$ python3 -q
>>> import numpy as np
>>> import numpy.linalg as la
>>> np.set_printoptions(precision=2, suppress=True, linewidth=120)
>>> u = np.array([2, 2, 2])
>>> rng = np.random.default_rng(931031)
>>> E = np.outer(rng.normal(size=10), u) + 0.3 * rng.normal(size=(10, 3))
>>> print(E)
[[-2.1  -1.58 -1.61]
 [-1.55 -1.35 -1.75]
 [-1.03 -0.85 -0.77]
 [-2.59 -2.18 -2.53]
 [-1.51 -1.44 -1.32]
 [ 3.37  3.69  3.87]
 [ 0.55  0.73  0.31]
 [ 2.34  1.89  1.61]
 [ 1.    1.47  1.58]
 [ 1.25  0.86  0.93]]
>>> print(la.cond(E) > 100)
False
>>> m1 = np.load("run10.npy")
>>> print(m1)
[[ 4  0  0  0]
 [-4 -2  0  0]
 [-5  1 -4  0]
 [-3 -1  4  3]]
>>> u = np.array([3, 5, 0, -5])
>>> Y = m1 + np.outer(u, np.eye(4)[2])
>>> print(la.matrix_rank(Y - m1))
1
>>> Y = np.array([[-2, 3], [-2, 2], [-3, 3], [0, 1]])
>>> print(np.vstack([m1, Y.T]).shape)
(6, 4)
>>> print(np.einsum("ij->j", m1))
[-8 -2  0  3]
>>> print(la.matrix_rank(np.vstack([m1, Y.T])))
4
>>> print(np.einsum("ij,ij->i", m1, m1))
[16 20 42 35]
>>> vec = np.array([2, 2, 2, 0])
>>> rhs = m1 @ vec
>>> print(rhs)
[  8 -12 -16   0]
>>> print(la.solve(m1, 3 * rhs))
[6. 6. 6. 0.]
>>> print(la.solve(m1, rhs))
[2. 2. 2. 0.]
>>> W0 = np.loadtxt("mat.csv", delimiter=",")
>>> print(W0)
[[ 2.69  3.99  1.35 -0.05]
 [-1.22 -3.89  2.01 -2.07]
 [-0.98 -3.69  2.33 -2.23]
 [ 1.35 -0.62  3.97 -2.65]
 [ 1.76  0.15  3.96 -2.49]
 [-2.26 -4.35  0.12 -0.96]
 [ 1.35 -0.62  3.97 -2.65]
 [-2.55 -4.22 -0.73 -0.4 ]
 [-2.25 -1.28 -3.72  2.1 ]
 [ 0.03 -2.61  3.34 -2.65]
 [ 2.48  4.27  0.51  0.55]
 [ 1.24 -0.81  3.95 -2.68]
 [-2.15 -1.01 -3.81  2.21]
 [ 1.68 -0.01  3.98 -2.52]
 [-0.42  2.09 -3.61  2.72]]
>>> print(np.round(np.trace(la.pinv(W0) @ W0), 2))
2.0
>>> print(np.abs(np.diag(la.qr(W0)[1])) > 1e-9)
[ True  True False False]
